$ python -q
>>> import numpy as np
>>> np.set_printoptions(suppress=True, linewidth=100)
>>> W0 = np.load("layer3.npy")
>>> W0.round(1)
array([[ 0.2,  0.1, -0.2, -0.2,  0.3],
       [ 0.1,  0.1, -0.1, -0.1,  0.2],
       [-0.2, -0.1,  0.1,  0.1, -0.2],
       [-0.2, -0.1,  0.1,  0.1, -0.2],
       [ 0.3,  0.2, -0.2, -0.2,  0.5]])
>>> vec = np.array([1, 9, -6, 4, -5])
>>> np.round((vec - W0 @ vec) @ (W0 @ vec), 1)
np.float64(0.0)
>>> np.round(W0 @ W0 @ vec, 1) + 0
array([ 0.1,  0. , -0.1, -0.1,  0.1])
>>> print(np.round(W0 @ vec, 1) + 0)
[ 0.1  0.  -0.1 -0.1  0.1]
>>> np.round(np.linalg.eigvalsh(2 * W0 - np.eye(5)), 1)
array([-1., -1., -1., -1.,  1.])
>>> round(float(np.abs(np.linalg.eigvals(W0)).max()), 1)
1.0
>>> np.round((W0 + W0.T) / 2, 1)
array([[ 0.2,  0.1, -0.2, -0.2,  0.3],
       [ 0.1,  0.1, -0.1, -0.1,  0.2],
       [-0.2, -0.1,  0.1,  0.1, -0.2],
       [-0.2, -0.1,  0.1,  0.1, -0.2],
       [ 0.3,  0.2, -0.2, -0.2,  0.5]])
>>> np.round(np.sort(np.abs(np.linalg.eigvals(W0))), 1) + 0
array([0., 0., 0., 0., 1.])
>>> rank = np.linalg.matrix_rank(W0)
>>> rank
np.int64(1)
>>> N = np.linalg.svd(W0)[2][rank:].T
>>> np.round(N @ N.T, 1)
array([[ 0.8, -0.1,  0.2,  0.2, -0.3],
       [-0.1,  0.9,  0.1,  0.1, -0.2],
       [ 0.2,  0.1,  0.9, -0.1,  0.2],
       [ 0.2,  0.1, -0.1,  0.9,  0.2],
       [-0.3, -0.2,  0.2,  0.2,  0.5]])
>>> print(np.round(W0 @ N, 1) + 0)
[[0. 0. 0. 0.]
 [0. 0. 0. 0.]
 [0. 0. 0. 0.]
 [0. 0. 0. 0.]
 [0. 0. 0. 0.]]
>>> print([int(np.linalg.matrix_rank(W0[:, :j + 1])) for j in range(5)])
[1, 1, 1, 1, 1]
>>> np.allclose(W0 @ N, 0)
True
>>> U, sig, Vh = np.linalg.svd(W0)
>>> evecs = Vh[:(sig > 1e-8).sum()]
>>> rng = np.random.default_rng(755601)
>>> vec = W0[0] + 2 * W0[1] + rng.integers(2) * np.eye(5)[0]
>>> vec.round(1)
array([ 0.5,  0.3, -0.4, -0.4,  0.7])
>>> print(np.round(np.diag(evecs.T @ evecs), 1))
[0.2 0.1 0.1 0.1 0.5]
>>> print(np.linalg.matrix_rank(np.vstack([W0, vec])))
1
>>> np.round(evecs.T @ evecs, 1)
array([[ 0.2,  0.1, -0.2, -0.2,  0.3],
       [ 0.1,  0.1, -0.1, -0.1,  0.2],
       [-0.2, -0.1,  0.1,  0.1, -0.2],
       [-0.2, -0.1,  0.1,  0.1, -0.2],
       [ 0.3,  0.2, -0.2, -0.2,  0.5]])
>>> arr = np.array([[0, 2, -1, -1, -1, -2],
...     [-2, 0, 3, 1, 1, -4],
...     [1, -3, 0, 3, 4, -5],
...     [1, -1, -3, 0, -1, -2],
...     [1, -1, -4, 1, 0, -6],
...     [2, 4, 5, 2, 6, 0]])
>>> vec = np.array([9, 1, 1, 7, 6, 1])
>>> rhs = arr @ vec
>>> beta, lr = np.zeros(6), 1 / np.linalg.norm(arr, 2) ** 2
>>> for i in range(30):
...     beta -= lr * arr.T @ (arr @ beta - rhs)
...     if i % 10 == 0: print(i, round(np.linalg.norm(arr @ beta - rhs), 1))
... 
0 33.1
10 5.2
20 1.6
>>> round(float(np.linalg.cond(arr)), 1)
34.2
>>> U, sig, Vh = np.linalg.svd(arr)
>>> np.argmax(sig[:-1] / (sig[1:] + 1e-6)) + 1
np.int64(4)
>>> M2 = U[:, :4] @ np.diag(sig[:4]) @ Vh[:4]
>>> round(np.linalg.norm(arr - M2) / np.linalg.norm(arr), 1)
np.float64(0.0)
>>> np.linalg.matrix_rank(M2)
np.int64(4)
>>> np.round(np.linalg.norm(arr - M2, 2), 1), round(sig[4], 1)
(np.float64(0.3), np.float64(0.3))
>>> feats = np.array([[3, 0, 0, 0], [0, 3, 0, 0], [0, 0, 3, 0], [0, 0, 0, 3]])
>>> # 4 groups of indices that never mix
>>> vals, evecs = np.linalg.eigh(feats)
>>> np.round(np.linalg.eigvalsh(feats + 3 * np.eye(4)), 1)
array([6., 6., 6., 6.])
>>> vals
array([3., 3., 3., 3.])
>>> np.round(np.linalg.svd(feats, compute_uv=False), 1)
array([3., 3., 3., 3.])
>>> evecs.T @ evecs
array([[1., 0., 0., 0.],
       [0., 1., 0., 0.],
       [0., 0., 1., 0.],
       [0., 0., 0., 1.]])
>>> (vals > 1e-8).sum(), (vals < -1e-8).sum()
(np.int64(4), np.int64(0))
>>> F = np.array([[1.0, 0.0, 0.0], [0.0, 1.0, 0.0], [0.5, 0.0, 0.5]])
>>> # splits into 2 blocks
>>> C2 = F.T @ F
>>> print(np.round(np.linalg.eigvalsh(C2)[::-1], 1))
[1.3 1.  0.2]
>>> print((F @ F.T).shape)
(3, 3)
>>> np.trace(C2), (F ** 2).sum()
(np.float64(2.5), np.float64(2.5))
>>> np.allclose(C2, C2.T)
True
>>> np.linalg.matrix_rank(C2)
np.int64(3)
>>> print(np.kron(np.eye(2, dtype=int), F))
[[1.  0.  0.  0.  0.  0. ]
 [0.  1.  0.  0.  0.  0. ]
 [0.5 0.  0.5 0.  0.  0. ]
 [0.  0.  0.  1.  0.  0. ]
 [0.  0.  0.  0.  1.  0. ]
 [0.  0.  0.  0.5 0.  0.5]]
>>> round(np.linalg.det(F.T), 1)
np.float64(0.5)
>>> round(np.linalg.eigvals(F).sum().real, 1)
np.float64(2.5)
>>> np.einsum("ii->", F)
np.float64(2.5)
>>> np.round(np.einsum("ij,ji->", F, F), 1)
np.float64(2.2)
>>> np.poly(F)
array([ 1. , -2.5,  2. , -0.5])
>>> def softmax(z):
...     e = np.exp(z - z.max(axis=-1, keepdims=True))
...     return e / e.sum(axis=-1, keepdims=True)
... 
>>> print(np.round(softmax(F[2]), 1))
[0.4 0.2 0.4]
>>> att = F @ F.T / np.sqrt(3)
>>> np.round(softmax(att)[2] @ F, 1)
array([0.5, 0.3, 0.2])
>>> np.round(softmax(att), 1)
array([[0.4, 0.2, 0.3],
       [0.3, 0.5, 0.3],
       [0.4, 0.3, 0.4]])
>>> F.sum(axis=0)
array([1.5, 1. , 0.5])
>>> np.round(np.linalg.norm(F), 1)
np.float64(1.6)
>>> np.unravel_index(np.abs(F).argmax(), F.shape)
(np.int64(0), np.int64(0))
>>> np.count_nonzero(F)
np.int64(4)
>>> np.abs(F).max()
np.float64(1.0)
>>> F.shape
(3, 3)
>>> X = np.loadtxt("block11.csv", delimiter=",")
>>> X.round(1)
array([[-0.2, -0.4, -1.5,  1.1,  0.6],
       [ 0.6, -0.6, -0.3,  0.5, -1.7],
       [ 0. ,  1.8, -0.2,  0.6, -0.5],
       [-1.9, -0.1, -0.1, -0.3, -0.6],
       [ 0.3,  0.3, -1.3, -1.4, -0.2]])
>>> print(np.round(np.linalg.pinv(X), 1) + 0)
[[-0.1  0.1  0.  -0.5  0.1]
 [-0.1 -0.2  0.5  0.   0.1]
 [-0.4 -0.1  0.   0.  -0.3]
 [ 0.3  0.1  0.2 -0.1 -0.4]
 [ 0.2 -0.4 -0.1 -0.2  0. ]]
>>> np.round(np.linalg.svd(X, compute_uv=False), 1)
array([2., 2., 2., 2., 2.])
>>> round(float(X[:, 3] @ X[:, 0]), 1)
0.0
>>> print(np.round(X.T @ X, 1) + 0)
[[4. 0. 0. 0. 0.]
 [0. 4. 0. 0. 0.]
 [0. 0. 4. 0. 0.]
 [0. 0. 0. 4. 0.]
 [0. 0. 0. 0. 4.]]
>>> vec = np.array([1, 1, 0, 1, 0])
>>> np.round(X @ vec, 1)
array([ 0.5,  0.4,  2.5, -2.2, -0.8])
>>> np.round(np.einsum("ij,j->i", X, vec), 1)
array([ 0.5,  0.4,  2.5, -2.2, -0.8])
>>> print(np.round(X * vec, 1))
[[-0.2 -0.4 -0.   1.1  0. ]
 [ 0.6 -0.6 -0.   0.5 -0. ]
 [ 0.   1.8 -0.   0.6 -0. ]
 [-1.9 -0.1 -0.  -0.3 -0. ]
 [ 0.3  0.3 -0.  -1.4 -0. ]]
>>> np.round(X @ np.ones(5), 1)
array([-0.4, -1.6,  1.8, -3. , -2.2])
>>> U, sig, Vh = np.linalg.svd(F, full_matrices=False)
>>> np.round(np.cumsum(sig ** 2) / np.sum(sig ** 2), 1)
array([0.5, 0.9, 1. ])
>>> print(np.round(Vh @ Vh.T, 1) + 0)
[[1. 0. 0.]
 [0. 1. 0.]
 [0. 0. 1.]]
>>> np.round(U.T @ U, 1) + 0
array([[1., 0., 0.],
       [0., 1., 0.],
       [0., 0., 1.]])
>>> sig.round(1)
array([1.1, 1. , 0.4])
>>> print(np.abs(U[:, 0]).round(6).argmax())
0
>>> M = np.loadtxt("m.csv", delimiter=",")
>>> M
array([[  0.,   0.,   0.,   0.],
       [  0.,   0.,   0.,   0.],
       [  1.,  -8.,  -3.,  -4.],
       [ -8.,   4.,   1.,   2.],
       [  1.,  -8.,  -3.,  -4.],
       [  9., -15.,   6., -13.],
       [  1.,  -8.,  -3.,  -4.],
       [  0.,   0.,   0.,   0.],
       [  6.,  -6.,  -3., -10.],
       [ -8.,   4.,   1.,   2.],
       [  0.,   0.,   0.,   0.],
       [  0.,   0.,   0.,   0.],
       [  0.,   0.,   0.,   0.],
       [  1.,  -8.,  -3.,  -4.],
       [  5.,   2.,   0.,  -6.],
       [  1.,  -8.,  -3.,  -4.],
       [  5.,   2.,   0.,  -6.],
       [ -5.,  -5.,  10.,  -1.],
       [  0.,   0.,   0.,   0.],
       [  0.,   0.,   0.,   0.],
       [  0.,   0.,   0.,   0.],
       [  3.,  -9.,   9.,  -3.],
       [  0.,   0.,   0.,   0.],
       [  5.,   2.,   0.,  -6.],
       [  3.,  -9.,   9.,  -3.],
       [  0.,   0.,   0.,   0.],
       [  3.,  -9.,   9.,  -3.]])
>>> # rows 0 and 1 are equal
>>> vec = np.array([3, -1, -3, -3])
>>> rhs = M @ vec
>>> beta, lr = np.zeros(4), 1 / np.linalg.norm(M, 2) ** 2
>>> for i in range(4):
...     beta -= lr * M.T @ (M @ beta - rhs)
...     if i % 1 == 0: print(i, round(np.linalg.norm(M @ beta - rhs), 1))
... 
0 66.2
1 46.1
2 32.1
3 22.4
>>> round(float(np.linalg.cond(M)), 1)
4.5
>>> Xc = (M - M.mean(axis=0)) / M.std(axis=0)
>>> np.argwhere(np.abs(Xc) > 2)
array([[ 3,  0],
       [ 5,  0],
       [ 5,  1],
       [ 5,  3],
       [ 8,  3],
       [ 9,  0],
       [17,  2],
       [21,  2],
       [24,  2],
       [26,  2]])
>>> np.round(Xc.std(axis=0), 1)
array([1., 1., 1., 1.])
>>> beta = np.linalg.lstsq(np.delete(Xc, 3, axis=1), Xc[:, 3])[0]
>>> print(np.round(1 - np.var(Xc[:, 3] - np.delete(Xc, 3, axis=1) @ beta), 1))
0.8
>>> np.abs(beta).argmax()
np.int64(0)
>>> Xc = M - M.mean(axis=0)
>>> evecs = np.linalg.svd(Xc)[2][:1]
>>> M2 = Xc - Xc @ evecs.T @ evecs
>>> np.round((Xc @ evecs.T).std(axis=0), 1)
array([6.2])
>>> np.round(np.cov(Xc @ evecs.T, rowvar=False), 1)
np.float64(39.9)
>>> round(float(np.linalg.norm(M2) / np.linalg.norm(Xc)), 1)
0.6
>>> np.round(M2.std(axis=0), 1)
array([2.3, 2. , 3.7, 1.8])
>>> K = np.load("mat.npy")
>>> print(K)
[[-0.7  1.2 -0.3  0.6 -1.2]
 [-5.5  9.5 -1.6  3.9 -8.9]
 [-2.9  4.9 -0.9  1.9 -4.4]
 [-1.5  2.3 -0.4  1.  -2.3]
 [-6.4 10.8 -1.8  4.5 -9.9]
 [-4.9  8.3 -1.3  3.4 -7.6]
 [-0.7  1.1  0.   0.5 -1.1]
 [-4.   7.3 -1.1  3.  -6.7]
 [-0.1  0.1  0.  -0.1 -0.1]
 [-1.5  2.4 -0.6  1.  -2.2]
 [-1.4  2.5 -0.4  0.9 -2.4]
 [-4.8  8.3 -1.4  3.6 -7.6]
 [-1.5  2.4 -0.4  0.9 -2.3]
 [-3.4  6.  -1.   2.5 -5.5]
 [-0.7  1.1 -0.1  0.4 -1. ]
 [-4.1  7.4 -1.3  3.1 -6.5]
 [-2.   3.7 -0.5  1.5 -3.4]
 [-0.7  1.2 -0.2  0.7 -1.2]
 [-6.2 10.8 -1.8  4.5 -9.7]
 [-0.7  1.1 -0.4  0.5 -1.1]
 [-2.7  4.8 -0.7  2.1 -4.6]
 [-4.8  8.5 -1.3  3.3 -7.9]]
>>> np.linalg.cond(K) > 100
np.True_
>>> np.round(np.linalg.norm(K, 2) / np.linalg.norm(K), 1)
np.float64(1.0)
>>> M2 = np.array([[-1, 2], [1, -1]])
>>> data = np.kron(np.eye(2, dtype=int), M2)
>>> print(data)
[[-1  2  0  0]
 [ 1 -1  0  0]
 [ 0  0 -1  2]
 [ 0  0  1 -1]]
>>> # splits into 2 blocks
>>> u = np.array([9, -2])
>>> np.correlate(data[0], data[1], "full")
array([ 0,  0,  1, -3,  2,  0,  0])
